$ python -q
>>> import numpy as np
>>> np.set_printoptions(precision=1, suppress=True, linewidth=100)
>>> K = np.array([[-18.1, -10.0, -6.1],
...     [-17.9, -9.9, -6.0],
...     [-14.8, -8.0, -4.6],
...     [-14.5, -7.8, -4.4],
...     [-7.3, -3.6, -1.4],
...     [-6.1, -3.0, -1.0],
...     [0.1, 0.1, 0.0],
...     [4.0, 5.9, 1.7],
...     [7.5, 11.3, 4.0],
...     [13.2, 19.4, 8.0],
...     [17.4, 25.2, 11.0],
...     [17.5, 25.3, 11.0],
...     [18.5, 26.7, 11.8],
...     [25.5, 36.1, 16.8]])
>>> K
array([[-18.1, -10. ,  -6.1],
       [-17.9,  -9.9,  -6. ],
       [-14.8,  -8. ,  -4.6],
       [-14.5,  -7.8,  -4.4],
       [ -7.3,  -3.6,  -1.4],
       [ -6.1,  -3. ,  -1. ],
       [  0.1,   0.1,   0. ],
       [  4. ,   5.9,   1.7],
       [  7.5,  11.3,   4. ],
       [ 13.2,  19.4,   8. ],
       [ 17.4,  25.2,  11. ],
       [ 17.5,  25.3,  11. ],
       [ 18.5,  26.7,  11.8],
       [ 25.5,  36.1,  16.8]])
>>> C = K[[0, 9]].astype(float)
>>> for _ in range(7):
...     lab = np.linalg.norm(K[:, None] - C, axis=-1).argmin(axis=1)
...     C = np.array([K[lab == j].mean(axis=0) for j in range(2)])
... 
>>> lab
array([0, 0, 0, 0, 0, 0, 0, 0, 1, 1, 1, 1, 1, 1])
>>> C
array([[-9.3, -4.5, -2.7],
       [16.6, 24. , 10.4]])
>>> np.bincount(lab)
array([8, 6])
>>> x0 = np.array([1, 0, 2])
>>> target = K @ x0
>>> np.round(np.linalg.lstsq(K, target)[0], 1) + 0
array([1., 0., 2.])
>>> np.round(np.linalg.solve(K.T @ K, K.T @ target), 1) + 0
array([1., 0., 2.])
>>> rng = np.random.default_rng(9935)
>>> target = target + 0.1 * rng.normal(size=14)
>>> target
array([-30.3, -29.9, -24.1, -23.4,  -9.9,  -8.2,   0.1,   7.4,  15.6,  29.3,  39.4,  39.4,  41.9,
        59. ])
>>> beta, *_ = np.linalg.lstsq(K, target)
>>> [round(float(np.linalg.norm(np.linalg.solve(K.T @ K + lam * np.eye(3), K.T @ target))), 2) for lam in (0, 1, 10, 100)]
[2.22, 1.94, 1.45, 1.31]
>>> beta.round(1) + 0
array([1., 0., 2.])
>>> np.round(np.linalg.norm(target - K @ beta), 1)
np.float64(0.3)
